$ python -q
>>> import numpy as np
>>> np.set_printoptions(suppress=True, linewidth=200)
>>> F = np.load("mat.npy")
>>> F
array([[ 0, -1,  0,  0,  0,  0],
       [ 0,  0,  0,  0,  0,  1],
       [ 0,  0,  0, -3,  0,  0],
       [-2,  0,  0,  0,  0,  0],
       [ 0,  0,  0,  0,  0,  0],
       [ 0,  0,  0,  0, -3,  0]])
>>> # looks like rank 5
>>> gram = F.T @ F
>>> np.round(np.linalg.svd(F, compute_uv=False) ** 2, 2)
array([9., 9., 4., 1., 1., 0.])
>>> gram
array([[4, 0, 0, 0, 0, 0],
       [0, 1, 0, 0, 0, 0],
       [0, 0, 0, 0, 0, 0],
       [0, 0, 0, 9, 0, 0],
       [0, 0, 0, 0, 9, 0],
       [0, 0, 0, 0, 0, 1]])
>>> np.round(np.linalg.eigvalsh(gram)[::-1], 2)
array([9., 9., 4., 1., 1., 0.])
>>> U, sig, Vt = np.linalg.svd(gram)
>>> vecs = Vt[:(sig > 1e-8).sum()]
>>> rng = np.random.default_rng(30)
>>> x0 = gram[5] + 2 * gram[1] + rng.integers(2) * np.eye(6)[5]
>>> print(x0)
[0. 2. 0. 0. 0. 1.]
>>> np.diag(vecs.T @ vecs)
array([1., 1., 0., 1., 1., 1.])
>>> np.allclose(vecs.T @ vecs @ x0, x0)
True
>>> x0 = np.array([-3, -2, -1, 6, 8, 7])
>>> a = np.maximum(F @ x0, 0)
>>> F.T @ a
array([-12,  -2,   0,   0,   0,   7])
>>> print(np.maximum(F @ (3 * x0), 0))
[ 6 21  0 18  0  0]
>>> a
array([2, 7, 0, 6, 0, 0])
>>> th = np.radians(46)
>>> Rm = np.eye(6)
>>> Rm[4, 4] = Rm[3, 3] = np.cos(th)
>>> Rm[4, 3], Rm[3, 4] = -np.sin(th), np.sin(th)
>>> Rm.round(2)
array([[ 1.  ,  0.  ,  0.  ,  0.  ,  0.  ,  0.  ],
       [ 0.  ,  1.  ,  0.  ,  0.  ,  0.  ,  0.  ],
       [ 0.  ,  0.  ,  1.  ,  0.  ,  0.  ,  0.  ],
       [ 0.  ,  0.  ,  0.  ,  0.69,  0.72,  0.  ],
       [ 0.  ,  0.  ,  0.  , -0.72,  0.69,  0.  ],
       [ 0.  ,  0.  ,  0.  ,  0.  ,  0.  ,  1.  ]])
>>> A2 = F @ Rm.T
>>> A2.round(2)
array([[ 0.  , -1.  ,  0.  ,  0.  ,  0.  ,  0.  ],
       [ 0.  ,  0.  ,  0.  ,  0.  ,  0.  ,  1.  ],
       [ 0.  ,  0.  ,  0.  , -2.08,  2.16,  0.  ],
       [-2.  ,  0.  ,  0.  ,  0.  ,  0.  ,  0.  ],
       [ 0.  ,  0.  ,  0.  ,  0.  ,  0.  ,  0.  ],
       [ 0.  ,  0.  ,  0.  , -2.16, -2.08,  0.  ]])
>>> np.allclose(F @ F.T, A2 @ A2.T)
True
>>> np.round(np.abs(A2 - F).max(axis=0), 2)
array([0.  , 0.  , 0.  , 2.16, 2.16, 0.  ])
